>>> import numpy as np
>>> np.set_printoptions(precision=3, suppress=True, linewidth=160)
>>> tidy = lambda a: np.round(a, 3) + 0
>>> m1 = np.load("case19.npy")
>>> m1
array([[ -1.052,   9.356,   7.489,  10.993,   2.642, -11.29 ],
       [ -0.39 ,  -5.495,  13.828,  -6.194, -11.13 ,   4.024],
       [ -1.496,  -0.637,  13.357,   6.148,   4.48 ,  12.692],
       [ -5.607,  12.067,  -6.639,  -9.692,   2.492,   8.873],
       [-11.748,  -8.226,  -9.504,  -5.434,  -8.629,  -0.09 ],
       [ -4.457,  -6.304,   1.033,   1.001,  -3.695, -18.019],
       [-12.032,  -6.932,   2.722,  -6.725,  -8.553,  -9.022],
       [ 14.836,   6.47 ,  -3.916,   9.744,  -4.906,   1.919],
       [  3.853,   8.229,  -8.933,   2.244,  13.556,  -6.988],
       [  2.886, -14.791,  -3.834,  -1.762, -11.878,   3.744],
       [ -2.335,  -4.979,  14.125,   5.584,   4.547, -10.881],
       [-12.373,  -8.626,   3.149, -12.488,   0.884,  -2.421],
       [  1.127, -14.592,   5.685,   5.088,  -7.266,   8.649],
       [  4.156,   4.122, -14.946,  -1.012,   1.545,  11.787],
       [-15.667,   2.083,  -4.741,   7.879,  -6.501,   4.837],
       [ -3.267, -10.362,   8.311,   9.599,  -8.759,  -6.635],
       [ 18.69 ,   1.917,   0.817,  -6.76 ,  -0.34 ,  -0.718],
       [ -7.732,   4.406,  10.266,   9.749,  -5.491,  -9.498]])
>>> Ac = (m1 - m1.mean(axis=0)) / m1.std(axis=0)
>>> np.argwhere(np.abs(Ac) > 2)
array([[ 8,  4],
       [16,  0]])
>>> tidy(Ac.std(axis=0))
array([1., 1., 1., 1., 1., 1.])
>>> coef = np.linalg.lstsq(np.delete(Ac, 0, axis=1), Ac[:, 0])[0]
>>> tidy(1 - np.var(Ac[:, 0] - np.delete(Ac, 0, axis=1) @ coef))
np.float64(0.105)
>>> tidy(coef)
array([ 0.093, -0.038,  0.148,  0.144,  0.193])
